% ipython --no-banner

In [1]: import numpy as np

In [2]: np.set_printoptions(precision=1, suppress=True, linewidth=100, sign=" ")

In [3]: arr = np.load("layer4.npy")

In [4]: print(arr)
[[12. -6.  9.  3.  0.]
 [-6.  7. -6. -2.  0.]
 [ 9. -6. 12.  3.  0.]
 [ 3. -2.  3.  4.  0.]
 [ 0.  0.  0.  0.  3.]]

In [5]: # splits into 2 blocks

In [6]: rng = np.random.default_rng(56)

In [7]: idx = rng.permutation(5)

In [8]: print(idx)
[ 0  4  3  1  2]

In [9]: out = arr[idx][:, idx]

In [10]: print(np.trace(out))
38.0

In [11]: print(np.diag(out))
[ 12.   3.   4.   7.  12.]

In [12]: print(np.allclose(out, arr))
False

In [13]: print(round(np.linalg.det(out), 1), np.round(np.linalg.det(arr[idx]), 1))
2106.0 -2106.0

In [14]: x = np.ones(5)

In [15]: for _ in range(6):
    ...:     x = arr @ x
    ...:     x /= np.linalg.norm(x)
    ...:     print(round(x @ arr @ x, 1))
    ...: 
24.9
26.0
26.0
26.0
26.0
26.0

In [16]: print(x.round(1) + 0)
[ 0.6 -0.4  0.6  0.2  0. ]

In [17]: print(np.round(np.linalg.eigvalsh(arr)[-1], 1))
26.0

In [18]: mat = rng.normal(size=(27, 9)) + 3 * np.array([1, 2, 2, 2, 1, 3, 1, 3, 3])

In [19]: print(mat)
[[  3.9   6.4   7.5   6.7   5.1   7.7   3.1   9.5   8.3]
 [  3.    4.9   4.7   7.2   0.6   7.4   2.6   8.   10. ]
 [  3.6   6.3   7.5   7.2   4.1   9.4   3.    9.9  10. ]
 [  3.4   6.2   6.5   6.9   4.    8.2   2.7   9.7   9.1]
 [  3.    7.    5.9   6.6   1.8  10.7   2.4   8.6  11.4]
 [  4.4   6.5   5.6   5.5   1.4   8.3   0.3   9.4   9.2]
 [  1.9   6.1   4.4   5.6   3.4  10.    3.4   8.2   8.5]
 [  4.8   4.1   7.2   3.9   2.    9.8   2.7   8.1   9.8]
 [  3.9   5.3   6.3   7.9   3.    9.3   3.3   9.3   9.2]
 [  2.6   6.4   5.    5.7   2.4   8.9   3.6   8.4   8.8]
 [  3.7   5.3   6.5   5.1   4.1   9.3   3.    8.9   8.7]
 [  5.3   5.8   6.9   6.7   2.8   8.4   4.1  10.2   9.9]
 [  2.    6.4   5.9   6.7   2.7   8.    3.2   8.   10.4]
 [  3.    6.5   7.1   8.3   3.5   7.6   1.6   7.7   9.3]
 [  2.6   7.    5.7   5.    4.4   9.1   3.7   8.4   9.4]
 [  4.6   6.1   5.3   7.7   4.    8.4   1.7   9.3  10.5]
 [  4.3   5.6   6.4   7.1   3.7   8.3   3.1  10.5  10.5]
 [  3.    6.5   6.5   6.7   1.2  10.4   3.9   8.3  10.1]
 [  1.8   4.7   4.7   6.8   2.7   7.7   4.    9.    7.5]
 [  2.    4.5   5.8   7.    4.    9.    3.8   7.9   8.6]
 [  2.8   7.3   5.9   8.1   2.4   7.8   0.4   9.1   9.7]
 [  3.2   6.6   6.6   5.5   3.2  10.2   3.5   9.2   7.3]
 [  2.    5.6   5.2   4.2   2.7  10.1   4.1   8.9   9.6]
 [  4.6   6.2   5.6   6.6   4.    8.9   4.5   9.3   9.2]
 [  4.    6.3   6.5   5.4   3.    8.    4.    6.3   8.1]
 [  3.1   5.4   5.9   5.    4.3   7.6   3.1   9.    9.5]
 [  2.4   6.2   4.7   6.1   3.5   7.7   2.7   8.2   9.6]]

In [20]: f, r1 = mat[1], mat[6]

In [21]: print(round(f @ f, 1))
333.1

In [22]: print(round(float(f @ r1), 1))
331.8

In [23]: p = (f @ r1) / (f @ f) * f

In [24]: print(p)
[ 3.   4.9  4.6  7.2  0.6  7.4  2.6  8.   9.9]

In [25]: print(r1 - p)
[-1.1  1.2 -0.3 -1.6  2.8  2.6  0.8  0.2 -1.4]

In [26]: print(round(float(np.linalg.norm(f + r1) ** 2 + np.linalg.norm(f - r1) ** 2), 1))
1371.9

In [27]: t = np.radians(15)

In [28]: r_ = np.eye(5)

In [29]: r_[0, 0] = r_[1, 1] = np.cos(t)

In [30]: r_[0, 1], r_[1, 0] = -np.sin(t), np.sin(t)

In [31]: print(r_)
[[ 1.  -0.3  0.   0.   0. ]
 [ 0.3  1.   0.   0.   0. ]
 [ 0.   0.   1.   0.   0. ]
 [ 0.   0.   0.   1.   0. ]
 [ 0.   0.   0.   0.   1. ]]

In [32]: out = arr @ r_.T

In [33]: print(np.allclose(np.linalg.norm(arr, axis=1), np.linalg.norm(out, axis=1)))
True

In [34]: print(np.abs(out - arr).max(axis=0))
[ 1.6  3.3  0.   0.   0. ]

In [35]: m1 = np.load("arr.npy")

In [36]: print(m1)
[[ 14   9   5   8]
 [  9  15   9  12]
 [  5   9  11   4]
 [  8  12   4  13]]

In [37]: # symmetric, so the eigenvalues are real

In [38]: t = np.radians(30)

In [39]: r_ = np.eye(4)

In [40]: r_[3, 3] = r_[0, 0] = np.cos(t)

In [41]: r_[3, 0], r_[0, 3] = -np.sin(t), np.sin(t)

In [42]: print(r_)
[[ 0.9  0.   0.   0.5]
 [ 0.   1.   0.   0. ]
 [ 0.   0.   1.   0. ]
 [-0.5  0.   0.   0.9]]

In [43]: out = m1 @ r_.T

In [44]: print(np.allclose(np.linalg.norm(m1, axis=1), np.linalg.norm(out, axis=1)))
True

In [45]: out = np.c_[mat[:, :5] @ np.array([[0, 2, 2, 1, 0],
    ...:     [2, 0, 2, 0, 0],
    ...:     [0, 3, 3, 1, 2],
    ...:     [2, 2, 2, 0, 3],
    ...:     [3, 1, 2, 1, 1]]), np.array([2, 0, -3, -3, 2, -3, -2, -1, 3, 3, -2, -2, -3, -3, 1, 2, -1, 2, 2, -3, 2, -3, -2, -2, 3, 2, 2])]

In [46]: print(out)
[[41.4 48.8 66.6 16.4 40.2  2. ]
 [26.1 35.  45.5  8.3 31.6  0. ]
 [39.3 48.4 65.1 15.3 40.8 -3. ]
 [38.1 44.1 60.5 13.9 37.8 -3. ]
 [32.7 38.8 54.6 10.7 33.6  2. ]
 [28.3 38.2 52.6 11.5 29.2 -3. ]
 [33.5 31.5 47.1  9.7 28.9 -2. ]
 [21.9 40.9 51.1 14.  28.1 -1. ]
 [35.4 45.5 59.1 13.2 39.3  3. ]
 [31.5 34.2 49.3 10.  29.7  3. ]
 [33.1 41.1 55.7 14.3 32.4 -2. ]
 [33.5 47.5 61.9 15.  36.8 -2. ]
 [34.2 37.6 53.  10.5 34.5 -3. ]
 [40.1 47.4 63.8 13.6 42.6 -3. ]
 [37.1 36.5 54.9 12.6 30.7  1. ]
 [39.6 44.5 60.6 13.9 37.6  2. ]
 [36.5 45.6 60.4 14.3 37.8 -1. ]
 [30.1 40.  54.2 10.7 34.3  2. ]
 [31.2 34.1 46.2  9.3 32.6  2. ]
 [35.1 39.2 52.3 11.8 36.5 -3. ]
 [38.1 42.  59.1 11.2 38.5  2. ]
 [33.6 40.3 56.6 12.9 32.8 -3. ]
 [27.7 30.8 44.7  9.9 25.8 -2. ]
 [37.6 43.  59.4 14.1 34.8 -2. ]
 [32.2 41.1 56.6 13.4 32.1  3. ]
 [33.9 38.2 53.4 13.3 31.2  2. ]
 [35.2 34.7 50.7 10.6 31.3  2. ]]

In [47]: print(np.linalg.matrix_rank(out))
6

In [48]: print(np.linalg.matrix_rank(np.c_[mat, out]))
10

In [49]: print(np.round(np.linalg.lstsq(mat, out[:, 0])[0], 1) + 0)
[ 0.  2.  0.  2.  3.  0.  0.  0.  0.]
